>>> import numpy as np
>>> np.set_printoptions(suppress=True, linewidth=140)
>>> feats = np.loadtxt("a.csv", delimiter=",")
>>> feats
array([[ 2.05,  1.  ,  4.  ,  4.  , -2.  , -1.  ,  2.  , -4.  ,  4.  ,  3.  , -2.  ,  2.  ],
       [-2.  ,  1.05,  1.  ,  5.  , -1.  , -3.  , -3.  ,  3.  , -4.  , -1.  , -1.  , -2.  ],
       [ 4.  ,  5.  , -4.95,  2.  ,  1.  ,  2.  ,  2.  , -4.  ,  5.  , -4.  ,  1.  ,  1.  ],
       [-2.  , -5.  , -3.  , -0.95, -5.  , -3.  ,  3.  , -5.  , -3.  , -2.  , -5.  , -2.  ],
       [-4.  , -1.  , -2.  ,  2.  , -0.95,  0.  , -5.  , -5.  , -3.  , -1.  , -4.  , -3.  ],
       [-3.  , -2.  , -3.  , -2.  ,  2.  ,  1.05, -4.  , -1.  ,  3.  ,  2.  ,  0.  , -5.  ],
       [-1.  ,  4.  ,  2.  , -5.  ,  5.  ,  1.  ,  2.05,  4.  ,  0.  , -2.  , -4.  ,  4.  ],
       [-3.  ,  5.  ,  1.  , -3.  , -5.  ,  4.  ,  4.  , -1.95, -3.  ,  0.  , -1.  ,  1.  ],
       [ 2.  ,  0.  , -1.  , -2.  , -3.  ,  5.  , -2.  ,  2.  ,  0.05,  2.  ,  5.  ,  1.  ],
       [-2.  ,  5.  ,  2.  ,  0.  , -4.  ,  2.  , -5.  , -4.  ,  2.  , -1.95, -1.  ,  4.  ],
       [-1.  , -2.  ,  3.  , -2.  , -3.  , -1.  , -1.  , -1.  ,  0.  ,  0.  ,  2.05,  3.  ],
       [ 2.  ,  1.  ,  4.  ,  4.  , -2.  , -1.  ,  2.  , -4.  ,  4.  ,  3.  , -2.  ,  2.05]])
>>> out = feats / np.sqrt((feats ** 2).mean(axis=1, keepdims=True))
>>> out[7].round(2)
array([-0.97,  1.61,  0.32, -0.97, -1.61,  1.29,  1.29, -0.63, -0.97,  0.  , -0.32,  0.32])
>>> np.round(np.linalg.norm(out, axis=1), 2)
array([3.46, 3.46, 3.46, 3.46, 3.46, 3.46, 3.46, 3.46, 3.46, 3.46, 3.46, 3.46])
>>> np.linalg.matrix_rank(out) == np.linalg.matrix_rank(feats)
np.True_
>>> np.allclose(feats, feats.T)
False
>>> round(float(np.abs(np.linalg.eigvals(feats)).max()), 2)
10.36
>>> np.round(np.sort(np.abs(np.linalg.eigvals(feats))), 2)
array([ 0.05,  0.32,  5.14,  5.14,  6.42,  6.69,  7.77,  7.77,  9.57,  9.57,  9.59, 10.36])
>>> (feats - feats.T) / 2
array([[ 0. ,  1.5,  0. ,  3. ,  1. ,  1. ,  1.5, -0.5,  1. ,  2.5, -0.5,  0. ],
       [-1.5,  0. , -2. ,  5. ,  0. , -0.5, -3.5, -1. , -2. , -3. ,  0.5, -1.5],
       [ 0. ,  2. ,  0. ,  2.5,  1.5,  2.5,  0. , -2.5,  3. , -3. , -1. , -1.5],
       [-3. , -5. , -2.5,  0. , -3.5, -0.5,  4. , -1. , -0.5, -1. , -1.5, -3. ],
       [-1. ,  0. , -1.5,  3.5,  0. , -1. , -5. ,  0. ,  0. ,  1.5, -0.5, -0.5],
       [-1. ,  0.5, -2.5,  0.5,  1. ,  0. , -2.5, -2.5, -1. ,  0. ,  0.5, -2. ],
       [-1.5,  3.5,  0. , -4. ,  5. ,  2.5,  0. ,  0. ,  1. ,  1.5, -1.5,  1. ],
       [ 0.5,  1. ,  2.5,  1. ,  0. ,  2.5,  0. ,  0. , -2.5,  2. ,  0. ,  2.5],
       [-1. ,  2. , -3. ,  0.5,  0. ,  1. , -1. ,  2.5,  0. ,  0. ,  2.5, -1.5],
       [-2.5,  3. ,  3. ,  1. , -1.5,  0. , -1.5, -2. ,  0. ,  0. , -0.5,  0.5],
       [ 0.5, -0.5,  1. ,  1.5,  0.5, -0.5,  1.5,  0. , -2.5,  0.5,  0. ,  2.5],
       [ 0. ,  1.5,  1.5,  3. ,  0.5,  2. , -1. , -2.5,  1.5, -0.5, -2.5,  0. ]])
>>> rng = np.random.default_rng(15)
>>> lab = rng.permutation(12)
>>> lab
array([ 3,  0,  5,  7,  6,  2, 10,  8, 11,  4,  9,  1])
>>> out = feats[lab][:, lab]
>>> round(float(np.trace(out)), 2)
-0.4
>>> out
array([[-0.95, -2.  , -3.  , -5.  ,  3.  , -3.  , -5.  , -3.  , -2.  , -5.  , -2.  , -5.  ],
       [ 4.  ,  2.05, -1.  , -4.  ,  2.  ,  4.  , -2.  ,  4.  ,  2.  , -2.  ,  3.  ,  1.  ],
       [-2.  , -3.  ,  1.05, -1.  , -4.  , -3.  ,  0.  ,  3.  , -5.  ,  2.  ,  2.  , -2.  ],
       [-3.  , -3.  ,  4.  , -1.95,  4.  ,  1.  , -1.  , -3.  ,  1.  , -5.  ,  0.  ,  5.  ],
       [-5.  , -1.  ,  1.  ,  4.  ,  2.05,  2.  , -4.  ,  0.  ,  4.  ,  5.  , -2.  ,  4.  ],
       [ 2.  ,  4.  ,  2.  , -4.  ,  2.  , -4.95,  1.  ,  5.  ,  1.  ,  1.  , -4.  ,  5.  ],
       [-2.  , -1.  , -1.  , -1.  , -1.  ,  3.  ,  2.05,  0.  ,  3.  , -3.  ,  0.  , -2.  ],
       [-2.  ,  2.  ,  5.  ,  2.  , -2.  , -1.  ,  5.  ,  0.05,  1.  , -3.  ,  2.  ,  0.  ],
       [ 4.  ,  2.  , -1.  , -4.  ,  2.  ,  4.  , -2.  ,  4.  ,  2.05, -2.  ,  3.  ,  1.  ],
       [ 2.  , -4.  ,  0.  , -5.  , -5.  , -2.  , -4.  , -3.  , -3.  , -0.95, -1.  , -1.  ],
       [ 0.  , -2.  ,  2.  , -4.  , -5.  ,  2.  , -1.  ,  2.  ,  4.  , -4.  , -1.95,  5.  ],
       [ 5.  , -2.  , -3.  ,  3.  , -3.  ,  1.  , -1.  , -4.  , -2.  , -1.  , -1.  ,  1.05]])
>>> np.allclose(out, feats)
False
